$ ipython --no-banner

In [1]: import numpy as np

In [2]: np.set_printoptions(precision=3, suppress=True, linewidth=100)

In [3]: rng = np.random.default_rng(40)

In [4]: W0 = rng.normal(size=(21, 3)) + 20 * np.array([2, -2, -2])

In [5]: W0
Out[5]: 
array([[ 38.858, -41.069, -40.757],
       [ 40.769, -41.038, -41.026],
       [ 39.607, -38.612, -40.917],
       [ 39.303, -39.807, -39.855],
       [ 40.386, -40.571, -40.936],
       [ 38.664, -39.67 , -40.208],
       [ 40.427, -39.955, -38.61 ],
       [ 40.583, -39.835, -39.956],
       [ 39.49 , -40.387, -40.32 ],
       [ 41.522, -40.189, -40.597],
       [ 40.242, -39.278, -41.128],
       [ 37.669, -40.271, -38.975],
       [ 39.308, -39.371, -39.671],
       [ 40.691, -40.639, -40.352],
       [ 41.608, -39.309, -42.503],
       [ 41.259, -37.988, -40.268],
       [ 40.819, -40.852, -39.949],
       [ 40.085, -40.625, -39.092],
       [ 40.546, -39.359, -39.096],
       [ 37.823, -39.652, -41.598],
       [ 39.58 , -40.041, -41.09 ]])

In [6]: cen = (W0 - W0.mean(axis=0)) / W0.std(axis=0)

In [7]: np.argwhere(np.abs(cen) > 2)
Out[7]: 
array([[11,  0],
       [14,  2],
       [15,  1],
       [19,  0]])

In [8]: beta = np.linalg.lstsq(np.delete(cen, 2, axis=1), cen[:, 2])[0]

In [9]: beta
Out[9]: array([-0.14 , -0.094])

In [10]: cen = W0 - W0.mean(axis=0)

In [11]: Uu, sv, Vt = np.linalg.svd(cen, full_matrices=False)

In [12]: np.round(cen.mean(axis=0), 3) + 0
Out[12]: array([0., 0., 0.])

In [13]: sv
Out[13]: array([5.063, 4.087, 3.439])

In [14]: np.abs(Vt[-1])
Out[14]: array([0.071, 0.973, 0.22 ])

In [15]: dist = np.linalg.norm(W0[:, None] - W0[None], axis=-1)

In [16]: dist.mean(axis=1).argmax()
Out[16]: np.int64(14)

In [17]: dist.shape
Out[17]: (21, 21)

In [18]: arr = np.load("test6.npy")

In [19]: arr
Out[19]: 
array([[ 22.,  20., -25., -25.],
       [ 20.,  13., -20., -20.],
       [-25., -20.,  22.,  25.],
       [-25., -20.,  25.,  22.]])

In [20]: def softmax(z):
    ...:     e = np.exp(z - z.max(axis=-1, keepdims=True))
    ...:     return e / e.sum(axis=-1, keepdims=True)
    ...: 

In [21]: np.round(softmax(arr[2]), 3) + 0
Out[21]: array([0.   , 0.   , 0.047, 0.953])

In [22]: np.round(softmax(arr[2] + -3), 3) + 0
Out[22]: array([0.   , 0.   , 0.047, 0.953])

In [23]: softmax(arr).sum(axis=1)
Out[23]: array([1., 1., 1., 1.])

In [24]: scores = arr @ arr.T / np.sqrt(4)

In [25]: np.round(softmax(scores + np.triu(np.full(scores.shape, -np.inf), 1)), 3) + 0
Out[25]: 
array([[1.   , 0.   , 0.   , 0.   ],
       [1.   , 0.   , 0.   , 0.   ],
       [0.   , 0.   , 1.   , 0.   ],
       [0.   , 0.   , 0.011, 0.989]])

In [26]: hat = np.triu(np.array([[5, 0, -2, -2], [1, 4, 2, -2], [0, -1, -5, 4], [0, -3, -2, 2]]), 1) + np.eye(4)

In [27]: Y = hat @ arr @ np.linalg.inv(hat)

In [28]: hat @ arr - arr @ hat
Out[28]: 
array([[ 100.,   80.,  -90.,   90.],
       [   0.,    0.,    8.,  152.],
       [-100.,  -80.,   90.,  -90.],
       [   0.,    0.,  -10., -190.]])

In [29]: np.poly(Y)
Out[29]: array([    1.,   -79.,  -765., -2349., -2376.])

In [30]: np.round(np.linalg.det(Y), 3)
Out[30]: np.float64(-2376.0)

In [31]: np.trace(Y), np.trace(arr)
Out[31]: (np.float64(79.0), np.float64(79.0))

In [32]: r0 = np.array([2, -1, -1])

In [33]: np.correlate(arr[0], arr[3], "full")
Out[33]: array([  484.,   990.,  -490., -2125.,  -625.,  1125.,   625.])

In [34]: np.cross(arr[0, :3], arr[3, :3])
Out[34]: array([ 0., 75., 60.])

In [35]: np.array([np.convolve(row, r0, "same") for row in arr])
Out[35]: 
array([[ 18., -92., -45.,  50.],
       [  6., -73., -33.,  40.],
       [-15.,  89.,  48., -47.],
       [-15.,  95.,  39., -47.]])

In [36]: np.einsum("ij,ji->", arr, arr)
Out[36]: np.float64(7771.0)

In [37]: np.round(np.linalg.eigvals(arr).sum().real, 3)
Out[37]: np.float64(79.0)

In [38]: np.kron(np.eye(2, dtype=int), arr)
Out[38]: 
array([[ 22.,  20., -25., -25.,   0.,   0.,  -0.,  -0.],
       [ 20.,  13., -20., -20.,   0.,   0.,  -0.,  -0.],
       [-25., -20.,  22.,  25.,  -0.,  -0.,   0.,   0.],
       [-25., -20.,  25.,  22.,  -0.,  -0.,   0.,   0.],
       [  0.,   0.,  -0.,  -0.,  22.,  20., -25., -25.],
       [  0.,   0.,  -0.,  -0.,  20.,  13., -20., -20.],
       [ -0.,  -0.,   0.,   0., -25., -20.,  22.,  25.],
       [ -0.,  -0.,   0.,   0., -25., -20.,  25.,  22.]])

In [39]: round(float(np.linalg.det(2 * arr)), 3), round(np.linalg.det(arr), 3)
Out[39]: (-38016.0, np.float64(-2376.0))

In [40]: round(np.linalg.det(arr[::-1]), 3)
Out[40]: np.float64(-2376.0)
